$ python3 -q
>>> import numpy as np
>>> import numpy.linalg as la
>>> np.set_printoptions(precision=3, suppress=True, linewidth=120)
>>> rd = lambda a: np.round(a, 3) + 0
>>> q, _ = la.qr(np.array([[0.0, -0.1, 0.1, -0.5],
...     [-0.8, -1.4, 0.1, -0.5],
...     [0.3, 0.2, -0.2, 1.7],
...     [-0.5, -0.9, -0.9, 0.6],
...     [0.0, 0.3, 0.7, 0.9]]))
>>> M = q @ q.T
>>> print(rd(M))
[[ 0.206  0.181  0.042 -0.265 -0.242]
 [ 0.181  0.959 -0.009  0.061  0.055]
 [ 0.042 -0.009  0.998  0.014  0.013]
 [-0.265  0.061  0.014  0.911 -0.081]
 [-0.242  0.055  0.013 -0.081  0.926]]
>>> # projection: eigenvalues are 0 or 1
>>> print(rd(la.norm(M, 2) / la.norm(M)))
0.5
>>> print(la.cond(M) > 100)
True
>>> print([round(float(x), 3) for x in la.svd(M, compute_uv=False)[:3]])
[1.0, 1.0, 1.0]
>>> print(np.argsort(-la.norm(M, axis=0).round(6), kind="stable")[:3])
[2 1 4]
>>> other = np.array([[3, 1, 3], [1, 2, 5], [5, 1, 3], [5, 1, 2], [0, 4, 1]])
>>> print(rd(np.einsum("ij,ij->i", M, M)))
[0.206 0.959 0.998 0.911 0.926]
>>> print(rd(np.einsum("ij->j", M)))
[-0.078  1.246  1.056  0.64   0.672]
>>> print(np.vstack([M, other.T]).shape)
(8, 5)
>>> U, sigma, vt = la.svd(M)
>>> V = vt[:(sigma > 1e-8).sum()]
>>> rng = np.random.default_rng(2210)
>>> x0 = M[1] + 5 * M[0] + rng.integers(2) * np.eye(5)[4]
>>> print(rd(x0))
[ 1.211  1.866  0.198 -1.266 -0.154]
>>> print(np.allclose(V.T @ V @ x0, x0))
False
>>> print(rd(V.T @ V))
[[ 0.206  0.181  0.042 -0.265 -0.242]
 [ 0.181  0.959 -0.009  0.061  0.055]
 [ 0.042 -0.009  0.998  0.014  0.013]
 [-0.265  0.061  0.014  0.911 -0.081]
 [-0.242  0.055  0.013 -0.081  0.926]]
>>> print(rd(la.norm(x0 - V.T @ V @ x0)))
0.271
>>> print(rd(M @ la.pinv(M) @ M))
[[ 0.206  0.181  0.042 -0.265 -0.242]
 [ 0.181  0.959 -0.009  0.061  0.055]
 [ 0.042 -0.009  0.998  0.014  0.013]
 [-0.265  0.061  0.014  0.911 -0.081]
 [-0.242  0.055  0.013 -0.081  0.926]]
>>> print(la.lstsq(M[:-1].T, M[-1])[2])
4
>>> print(np.abs(np.diag(la.qr(M)[1])) > 1e-9)
[ True  True  True  True False]
>>> E = np.load("test4.npy")
>>> print(E)
[[-0.9 -0.2  0.9  1.2 -0.7  1.   1.1]
 [-1.  -0.3 -1.7  0.9  2.9  3.  -1.1]
 [ 0.1  0.5  0.   0.8  1.4 -0.1 -0.4]
 [ 1.3  0.5  0.3  0.5 -1.1  2.1  0.1]
 [ 0.1 -1.  -0.9  0.1 -0.5 -0.7 -0.4]]
>>> other = E + rng.integers(-2, 3, (5, 4)) @ rng.integers(-2, 3, (4, 7))
>>> print(other)
[[-3.9 -0.2 -6.1  1.2 -3.7  4.   4.1]
 [-1.   1.7  3.3  0.9  8.9  2.  -5.1]
 [ 0.1  4.5  0.  -5.2 -4.6  3.9 -2.4]
 [ 1.3  2.5 -0.7 -2.5 -1.1  4.1 -6.9]
 [-2.9 -1.  -7.9  0.1 -3.5  2.3  2.6]]
>>> print(la.matrix_rank(other - E, tol=1e-8))
4
>>> print(np.abs(other - E).sum(axis=1))
[19. 18. 22. 15. 19.]
>>> blk = np.stack([E, -3 * E, E[::-1]])
>>> print(la.matrix_rank(blk))
[5 5 5]
>>> print(rd(np.einsum("bij,cij->bc", blk, blk)))
[[  42.88 -128.64    3.27]
 [-128.64  385.92   -9.81]
 [   3.27   -9.81   42.88]]
>>> other = E / la.norm(E, axis=1, keepdims=True)
>>> C2 = other @ other.T
>>> print(rd(np.degrees(np.arccos(np.clip(C2[0, 4], -1, 1)))))
110.139
>>> print(rd(C2))
[[ 1.     0.023 -0.179  0.381 -0.344]
 [ 0.023  1.     0.554  0.109 -0.161]
 [-0.179  0.554  1.    -0.206 -0.306]
 [ 0.381  0.109 -0.206  1.    -0.334]
 [-0.344 -0.161 -0.306 -0.334  1.   ]]
>>> print(rd(C2[0]))
[ 1.     0.023 -0.179  0.381 -0.344]
>>> def softmax(z):
...     e = np.exp(z - z.max(axis=-1, keepdims=True))
...     return e / e.sum(axis=-1, keepdims=True)
... 
>>> print(rd(softmax(10 * E[3])))
[0. 0. 0. 0. 0. 1. 0.]
>>> scores = E @ E.T / np.sqrt(7)
>>> print(rd(softmax(scores)[3] @ E))
[ 0.855  0.34   0.191  0.6   -0.703  1.928  0.097]
>>> J = np.loadtxt("case10.csv", delimiter=",")
>>> print(rd(J))
[[-14.159   0.495 -14.654  -0.266   3.941 -22.909]
 [ -9.439   0.973 -10.412  -0.594   3.653 -16.437]
 [ -6.369   1.157  -7.526  -0.799   3.255 -12.014]
 [ -5.983   1.169  -7.152  -0.823   3.187 -11.439]
 [ -4.812   1.185  -5.997  -0.893   2.945  -9.658]
 [ -0.911   0.712  -1.623  -0.941   1.284  -2.813]
 [ -0.662   0.59   -1.252  -0.888   1.032  -2.211]
 [ -0.521   0.499  -1.02   -0.837   0.854  -1.828]
 [ -0.394   0.393  -0.787  -0.764   0.658  -1.438]
 [ -0.326   0.323  -0.649  -0.705   0.532  -1.201]
 [ -0.276   0.262  -0.538  -0.646   0.425  -1.009]
 [  1.495   0.688   0.807   1.317   0.96    1.471]
 [  9.641   4.791   4.85    3.928   6.279   7.885]
 [ 13.654   6.712   6.942   4.78    8.684  11.114]
 [ 17.729   8.623   9.106   5.538  11.047  14.437]
 [ 18.839   9.138   9.701   5.731  11.68   15.349]
 [ 19.024   9.223   9.8     5.763  11.785  15.501]
 [ 27.746  13.202  14.544   7.131  16.63   22.742]
 [ 31.416  14.849  16.568   7.65   18.616  25.822]
 [ 31.912  15.07   16.842   7.718  18.883  26.239]]
>>> # looks like rank 3
>>> U, sigma, vt = la.svd(J)
>>> V = vt[:(sigma > 1e-8).sum()]
>>> x0 = J[7] + 4 * J[6] + rng.integers(2) * np.eye(6)[2]
>>> print(rd(x0))
[ -3.17    2.859  -6.03   -4.387   4.983 -10.672]
>>> print(rd(np.diag(V.T @ V)))
[0.427 0.248 0.232 0.965 0.553 0.575]
>>> print(la.matrix_rank(np.vstack([J, x0])))
3
>>> print(rd(la.norm(x0 - V.T @ V @ x0)))
0.0
